$ ipython --no-banner

In [1]: import numpy as np

In [2]: from numpy import linalg as LA

In [3]: np.set_printoptions(precision=3, suppress=True, linewidth=200)

In [4]: m1 = np.loadtxt("test19.csv", delimiter=",")

In [5]: m1
Out[5]: 
array([[ 0.531, -0.067, -0.335, -0.201, -0.067, -0.469, -0.335, -0.335, -0.335],
       [-0.067,  0.99 , -0.048, -0.029, -0.01 , -0.067, -0.048, -0.048, -0.048],
       [-0.335, -0.048,  0.761, -0.144, -0.048, -0.335, -0.239, -0.239, -0.239],
       [-0.201, -0.029, -0.144,  0.914, -0.029, -0.201, -0.144, -0.144, -0.144],
       [-0.067, -0.01 , -0.048, -0.029,  0.99 , -0.067, -0.048, -0.048, -0.048],
       [-0.469, -0.067, -0.335, -0.201, -0.067,  0.531, -0.335, -0.335, -0.335],
       [-0.335, -0.048, -0.239, -0.144, -0.048, -0.335,  0.761, -0.239, -0.239],
       [-0.335, -0.048, -0.239, -0.144, -0.048, -0.335, -0.239,  0.761, -0.239],
       [-0.335, -0.048, -0.239, -0.144, -0.048, -0.335, -0.239, -0.239,  0.761]])

In [6]: np.round(m1.T @ m1, 3) + 0
Out[6]: 
array([[1., 0., 0., 0., 0., 0., 0., 0., 0.],
       [0., 1., 0., 0., 0., 0., 0., 0., 0.],
       [0., 0., 1., 0., 0., 0., 0., 0., 0.],
       [0., 0., 0., 1., 0., 0., 0., 0., 0.],
       [0., 0., 0., 0., 1., 0., 0., 0., 0.],
       [0., 0., 0., 0., 0., 1., 0., 0., 0.],
       [0., 0., 0., 0., 0., 0., 1., 0., 0.],
       [0., 0., 0., 0., 0., 0., 0., 1., 0.],
       [0., 0., 0., 0., 0., 0., 0., 0., 1.]])

In [7]: LA.pinv(m1)
Out[7]: 
array([[ 0.531, -0.067, -0.335, -0.201, -0.067, -0.469, -0.335, -0.335, -0.335],
       [-0.067,  0.99 , -0.048, -0.029, -0.01 , -0.067, -0.048, -0.048, -0.048],
       [-0.335, -0.048,  0.761, -0.144, -0.048, -0.335, -0.239, -0.239, -0.239],
       [-0.201, -0.029, -0.144,  0.914, -0.029, -0.201, -0.144, -0.144, -0.144],
       [-0.067, -0.01 , -0.048, -0.029,  0.99 , -0.067, -0.048, -0.048, -0.048],
       [-0.469, -0.067, -0.335, -0.201, -0.067,  0.531, -0.335, -0.335, -0.335],
       [-0.335, -0.048, -0.239, -0.144, -0.048, -0.335,  0.761, -0.239, -0.239],
       [-0.335, -0.048, -0.239, -0.144, -0.048, -0.335, -0.239,  0.761, -0.239],
       [-0.335, -0.048, -0.239, -0.144, -0.048, -0.335, -0.239, -0.239,  0.761]])

In [8]: LA.svd(m1, compute_uv=False)
Out[8]: array([1., 1., 1., 1., 1., 1., 1., 1., 1.])

In [9]: LA.norm(m1, axis=0)
Out[9]: array([1., 1., 1., 1., 1., 1., 1., 1., 1.])

In [10]: ev, vecs = LA.eigh(m1)

In [11]: ev
Out[11]: array([-1.,  1.,  1.,  1.,  1.,  1.,  1.,  1.,  1.])

In [12]: LA.eigvalsh(m1 @ m1)
Out[12]: array([1., 1., 1., 1., 1., 1., 1., 1., 1.])

In [13]: np.round(ev.sum(), 3), np.trace(m1)
Out[13]: (np.float64(7.0), np.float64(7.0))

In [14]: (ev > 1e-8).sum(), (ev < -1e-8).sum()
Out[14]: (np.int64(8), np.int64(1))

In [15]: blk = np.stack([m1, -3 * m1, m1[::-1]])

In [16]: (blk @ m1.T).shape
Out[16]: (3, 9, 9)

In [17]: LA.matrix_rank(blk)
Out[17]: array([9, 9, 9])

In [18]: LA.matrix_rank(blk.reshape(3, -1))
Out[18]: np.int64(2)

In [19]: blk.shape
Out[19]: (3, 9, 9)

In [20]: ev, vecs = LA.eigh(m1)

In [21]: vec = np.array([2, 0, 0, 0, 0, 1, 1, 1, 0])

In [22]: np.round(vecs * np.abs(ev) @ vecs.T, 3) + 0
Out[22]: 
array([[1., 0., 0., 0., 0., 0., 0., 0., 0.],
       [0., 1., 0., 0., 0., 0., 0., 0., 0.],
       [0., 0., 1., 0., 0., 0., 0., 0., 0.],
       [0., 0., 0., 1., 0., 0., 0., 0., 0.],
       [0., 0., 0., 0., 1., 0., 0., 0., 0.],
       [0., 0., 0., 0., 0., 1., 0., 0., 0.],
       [0., 0., 0., 0., 0., 0., 1., 0., 0.],
       [0., 0., 0., 0., 0., 0., 0., 1., 0.],
       [0., 0., 0., 0., 0., 0., 0., 0., 1.]])

In [23]: round(vec @ m1 @ vec, 3)
Out[23]: np.float64(-2.196)

In [24]: LA.eigvalsh(m1[1:, 1:])
Out[24]: array([-0.531,  1.   ,  1.   ,  1.   ,  1.   ,  1.   ,  1.   ,  1.   ])
